>>> import numpy as np
>>> from numpy import linalg as LA
>>> np.set_printoptions(suppress=True, linewidth=200)
>>> E = np.array([[3, 3, 3], [3, 6, 6], [3, 6, 9]])
>>> G = E.T @ E
>>> print((E @ E.T).shape)
(3, 3)
>>> print(LA.matrix_rank(G))
3
>>> print(np.round(LA.eigvalsh(G)[::-1], 2))
[229.42   3.72   0.85]
>>> print(np.trace(G), (E ** 2).sum())
234 234
>>> print(np.round(LA.svd(E, compute_uv=False) ** 2, 2))
[229.42   3.72   0.85]
>>> print(G)
[[ 27  45  54]
 [ 45  81  99]
 [ 54  99 126]]
>>> u = np.array([8, 8, 2])
>>> Y = G + np.outer(u, np.eye(3)[0])
>>> print(LA.matrix_rank(Y - G))
1
>>> print(np.round(LA.det(Y) / LA.det(G), 2), np.round(1 + LA.solve(G, u)[0], 2))
2.11 2.11
>>> Y = E / LA.norm(E, axis=1, keepdims=True)
>>> G = Y @ Y.T
>>> print(np.round(LA.norm(Y, axis=1), 2))
[1. 1. 1.]
>>> Y = np.array([[9, 0, 5], [5, 8, 5]])
>>> C = np.kron(Y, E)
>>> print(C.shape)
(6, 9)
>>> print(LA.matrix_rank(C))
6
>>> print(round(LA.norm(C, 2), 2), round(float(LA.norm(Y, 2) * LA.norm(E, 2)), 2))
203.28 203.28
>>> print(C)
[[27 27 27  0  0  0 15 15 15]
 [27 54 54  0  0  0 15 30 30]
 [27 54 81  0  0  0 15 30 45]
 [15 15 15 24 24 24 15 15 15]
 [15 30 30 24 48 48 15 30 30]
 [15 30 45 24 48 72 15 30 45]]
>>> F = np.load("m.npy")
>>> print(F)
[[ 2.97 -0.1  -2.02  0.99 -3.06]
 [ 3.09  0.   -1.94  1.   -3.01]
 [ 3.   -0.05 -2.    1.11 -2.99]
 [-2.91  3.01  1.01  0.05 -1.06]
 [-3.07  3.09  1.09 -0.09 -1.06]
 [-2.98  3.05  1.    0.05 -0.99]
 [ 0.03  2.96 -3.07 -0.03  1.01]
 [ 0.06  3.02 -2.93 -0.06  1.04]
 [-0.06  3.16 -2.96  0.05  1.05]]
>>> rng = np.random.default_rng(19043)
>>> Y = F + rng.integers(-2, 3, (9, 3)) @ rng.integers(-2, 3, (3, 5))
>>> print(Y.round(2))
[[ 6.97  3.9  -4.02 -1.01 -7.06]
 [-0.91 -6.    0.06  7.    0.99]
 [ 3.   -1.05 -3.    2.11 -1.99]
 [ 1.09  6.01 -3.99 -2.95 -2.06]
 [-5.07  3.09  2.09 -3.09  0.94]
 [-6.98 -0.95  7.    6.05 -0.99]
 [ 4.03  4.96 -8.07 -1.03  0.01]
 [ 0.06  2.02 -1.93  2.94  0.04]
 [-0.06  5.16 -2.96 -3.95  1.05]]
>>> print(np.round(Y - F, 2))
[[ 4.  4. -2. -2. -4.]
 [-4. -6.  2.  6.  4.]
 [ 0. -1. -1.  1.  1.]
 [ 4.  3. -5. -3. -1.]
 [-2.  0.  1. -3.  2.]
 [-4. -4.  6.  6.  0.]
 [ 4.  2. -5. -1. -1.]
 [ 0. -1.  1.  3. -1.]
 [ 0.  2.  0. -4.  0.]]
>>> print(LA.matrix_rank(Y - F, tol=1e-8))
3
>>> print(np.round(LA.svd(Y - F, compute_uv=False), 2) + 0)
[18.5   7.08  6.05  0.    0.  ]
